>>> import numpy as np
>>> np.set_printoptions(precision=2, suppress=True, linewidth=200)
>>> mat = np.load("dump.npy")
>>> mat
array([[ 0., -2.,  1., -2.,  1.,  1.,  3.,  0.,  1.,  1.,  1.,  3.,  3.,  2.],
       [ 1.,  0.,  0.,  2., -1.,  1.,  2.,  3.,  2.,  0.,  0.,  3.,  0.,  0.],
       [ 1.,  1.,  0.,  1.,  1.,  3.,  1.,  3.,  2.,  0.,  2.,  2.,  3.,  2.],
       [ 0.,  0., -2.,  1.,  0.,  0.,  3.,  2.,  3.,  1.,  1.,  2.,  2.,  0.],
       [ 0.,  2., -1.,  2., -1.,  0.,  2.,  2.,  3.,  0.,  3.,  3.,  0.,  1.],
       [ 0.,  0.,  0.,  0.,  0., -1.,  2., -2., -2., -2., -1., -3.,  2., -1.],
       [ 0.,  0.,  0.,  0.,  0.,  0., -1., -3.,  0.,  3., -2.,  0., -3.,  0.],
       [ 0.,  0.,  0.,  0.,  0., -2.,  0., -1., -2.,  2.,  3.,  1.,  2., -3.],
       [ 0.,  0.,  0.,  0.,  0., -3., -1.,  0.,  0., -3.,  3., -1., -1.,  1.],
       [ 0.,  0.,  0.,  0.,  0., -2.,  0.,  3., -2., -2.,  2.,  1.,  2.,  3.],
       [ 0.,  0.,  0.,  0.,  0.,  0.,  3.,  3.,  3.,  1.,  2.,  3.,  0., -1.],
       [ 0.,  0.,  0.,  0.,  0.,  1.,  2.,  0.,  1.,  2., -2.,  2.,  3.,  2.],
       [ 0.,  0.,  0.,  0.,  0.,  3.,  0.,  2.,  3., -3., -2., -2.,  2.,  2.],
       [ 0.,  0.,  0.,  0.,  0., -3., -1., -3.,  3.,  2.,  3.,  0.,  0., -3.]])
>>> # rows and columns are dependent
>>> rng = np.random.default_rng(644334)
>>> lab = rng.permutation(14)
>>> lab
array([ 7, 10,  1,  3,  0, 13,  6,  5, 11,  8,  4,  2,  9, 12])
>>> other = mat[lab][:, lab]
>>> np.round(np.sort(np.abs(np.linalg.eigvals(other))), 2) + 0
array([0.  , 0.8 , 0.91, 1.41, 1.41, 1.73, 1.73, 2.7 , 2.7 , 5.03, 5.03, 5.45, 6.9 , 8.24])
>>> np.linalg.matrix_rank(mat, rtol=0.1)
np.int64(10)
>>> other = mat / np.linalg.norm(mat, axis=1, keepdims=True)
>>> G = other @ other.T
>>> np.argwhere(np.triu(np.abs(G) > 0.95, 1))
array([], shape=(0, 2), dtype=int64)
>>> (G - 2 * np.eye(14)).round(6).argmax(axis=1)
array([11, 10,  3, 10, 10,  7, 13, 13,  9,  8,  3,  0,  2,  7])
>>> round(float(np.degrees(np.arccos(np.clip(G[4, 5], -1, 1)))), 2)
119.68
>>> np.linalg.norm(other, axis=1)
array([1., 1., 1., 1., 1., 1., 1., 1., 1., 1., 1., 1., 1., 1.])
>>> arr = rng.normal(size=(40, 8))
>>> arr = 20 * arr / np.linalg.norm(arr, axis=1, keepdims=True)
>>> arr
array([[  3.1 ,  -1.15,  -3.59,  -8.96,   4.87, -16.09,  -0.78,   3.56],
       [ -0.41,   1.29,   6.76, -10.56,  10.81,   1.09,   2.16,  10.87],
       [ -3.17,   6.11,   1.48,   8.03,  12.8 ,  -9.54,   5.27,   1.84],
       [ -8.09,   2.88, -12.68, -12.09,  -0.55,  -1.85,   1.96,  -3.41],
       [ 10.34,  -1.59,  -3.98,  -0.97, -12.84,  -9.06,   2.93,   4.26],
       [ -8.86,  -3.55, -11.94,   8.96,   6.02,  -2.15,  -0.55,  -6.71],
       [  1.9 ,   5.1 ,  11.13,   1.23,   6.54,  -7.93,  11.81,  -0.06],
       [ 12.94, -10.49,  -9.22,  -0.33,  -4.25,  -3.54,   2.62,   0.11],
       [  5.08,  -6.23,   4.81, -15.13,   1.52,   6.29,  -6.05,  -2.25],
       [ 14.41,   2.66,   2.61,  -1.66, -10.69,   3.02,   5.95,  -4.11],
       [ -1.13, -14.74,  10.33,   0.68,  -4.64,  -6.51,  -0.04,  -3.2 ],
       [  0.1 ,   2.01,   4.17,  -7.67,  11.69,  10.28,  -0.51,  -8.79],
       [  4.28,  -5.88,  -3.33,   9.51,   7.  ,  11.82,   7.48,   1.03],
       [  6.64,   3.97,   6.61, -12.15,   1.62, -11.73,   0.83,   2.83],
       [  6.15,  17.66,  -1.59,  -0.97,  -4.46,   4.51,   0.8 ,  -2.48],
       [  3.22,  10.56,   9.87,   4.82,  -5.75,  -5.24,   9.23,   3.42],
       [  5.02,   4.09, -12.62,  -9.32,  -1.81,   6.46,   8.  ,   1.76],
       [  5.15,  14.49,  -6.27,   3.24,   7.41,   3.53,   5.87,   3.44],
       [  2.64, -15.3 ,  -0.53, -10.36,   2.96,   3.71,   5.32,  -0.58],
       [  3.77,  -1.91,  -1.02,   0.73,  -7.81,   0.58,  -9.36, -15.22],
       [  3.26,  -4.8 ,  13.01,   1.99,  -6.73,  11.9 ,  -0.4 ,  -2.45],
       [ -4.89,   5.51,   3.61,   5.11,   5.65, -12.57,  10.33,   3.16],
       [  4.88,   3.15,   8.66, -14.26,   4.13,   3.36,   7.1 ,  -3.01],
       [  1.61,  -8.66,  -0.54, -10.5 ,  -0.24,   1.03, -14.13,   3.35],
       [  7.05,  -3.5 ,   8.02,   3.22,  -9.61,  -2.47,  12.53,   2.81],
       [-17.32,   4.35,   2.01,  -2.25,   0.91,  -4.29,   1.68,  -7.06],
       [  7.21,   2.19,   3.96, -10.56,   7.73,  -7.1 ,   3.94,   9.51],
       [  1.18,   0.11,  10.67,   6.01,  -4.57,  14.8 ,   1.63,   2.46],
       [  5.68,   2.49,   5.08,  -1.43,   0.14, -15.52,  -8.17,  -5.11],
       [  5.06,   5.43,  -3.06, -14.2 ,   6.1 ,  -2.43,  -9.53,  -0.4 ],
       [  2.1 ,  -5.67,  -0.62,   7.31,  -1.67,   1.28,   1.96, -17.36],
       [ -7.84,   2.59,  -4.15,   1.5 ,  16.22,   3.67,   5.08,   3.19],
       [ -1.5 ,  -3.44,  -4.48,  -4.32,  -9.26, -13.57,   7.04,   5.28],
       [ -4.22,  10.76,  -3.25,  -9.63,   0.3 ,   2.72,  12.02,   3.36],
       [ -4.44,   2.29,  -7.64,  -8.95,   9.15,  -7.15,   0.19, -10.08],
       [ -4.91,   6.7 ,  10.67,  -0.37,   6.  ,   6.73,   2.52,  11.37],
       [ -5.41,   6.28, -11.24,  -3.27,   9.08,  10.23,   0.71,  -2.56],
       [  1.78,   8.44,   0.75,   0.23,  16.72,  -5.68,   3.62,  -0.44],
       [  2.  ,   8.19,  -7.09,  -7.97,   8.97,   4.83,   9.19,  -5.18],
       [ 11.34,   2.97,   1.69, -11.4 ,   6.54,   0.2 ,  -6.3 ,  -6.9 ]])
>>> theta = np.radians(36)
>>> Rm = np.eye(8)
>>> Rm[1, 1] = Rm[4, 4] = np.cos(theta)
>>> Rm[1, 4], Rm[4, 1] = -np.sin(theta), np.sin(theta)
>>> Rm
array([[ 1.  ,  0.  ,  0.  ,  0.  ,  0.  ,  0.  ,  0.  ,  0.  ],
       [ 0.  ,  0.81,  0.  ,  0.  , -0.59,  0.  ,  0.  ,  0.  ],
       [ 0.  ,  0.  ,  1.  ,  0.  ,  0.  ,  0.  ,  0.  ,  0.  ],
       [ 0.  ,  0.  ,  0.  ,  1.  ,  0.  ,  0.  ,  0.  ,  0.  ],
       [ 0.  ,  0.59,  0.  ,  0.  ,  0.81,  0.  ,  0.  ,  0.  ],
       [ 0.  ,  0.  ,  0.  ,  0.  ,  0.  ,  1.  ,  0.  ,  0.  ],
       [ 0.  ,  0.  ,  0.  ,  0.  ,  0.  ,  0.  ,  1.  ,  0.  ],
       [ 0.  ,  0.  ,  0.  ,  0.  ,  0.  ,  0.  ,  0.  ,  1.  ]])
>>> other = arr @ Rm.T
>>> np.round(np.linalg.det(Rm), 2), round(np.trace(Rm), 2)
(np.float64(1.0), np.float64(7.62))
>>> r0 = np.array([-1, 1, 2, 1, 0, 0, 1, -2])
>>> other = Rm + np.outer(r0, np.eye(8)[3])
>>> other
array([[ 1.  ,  0.  ,  0.  , -1.  ,  0.  ,  0.  ,  0.  ,  0.  ],
       [ 0.  ,  0.81,  0.  ,  1.  , -0.59,  0.  ,  0.  ,  0.  ],
       [ 0.  ,  0.  ,  1.  ,  2.  ,  0.  ,  0.  ,  0.  ,  0.  ],
       [ 0.  ,  0.  ,  0.  ,  2.  ,  0.  ,  0.  ,  0.  ,  0.  ],
       [ 0.  ,  0.59,  0.  ,  0.  ,  0.81,  0.  ,  0.  ,  0.  ],
       [ 0.  ,  0.  ,  0.  ,  0.  ,  0.  ,  1.  ,  0.  ,  0.  ],
       [ 0.  ,  0.  ,  0.  ,  1.  ,  0.  ,  0.  ,  1.  ,  0.  ],
       [ 0.  ,  0.  ,  0.  , -2.  ,  0.  ,  0.  ,  0.  ,  1.  ]])
>>> np.linalg.matrix_rank(other - Rm)
np.int64(1)
>>> np.round(np.linalg.det(other) / np.linalg.det(Rm), 2), round(1 + np.linalg.solve(Rm, r0)[3], 2)
(np.float64(2.0), np.float64(2.0))
>>> np.linalg.matrix_rank(np.linalg.inv(other) - np.linalg.inv(Rm), tol=1e-8)
np.int64(1)
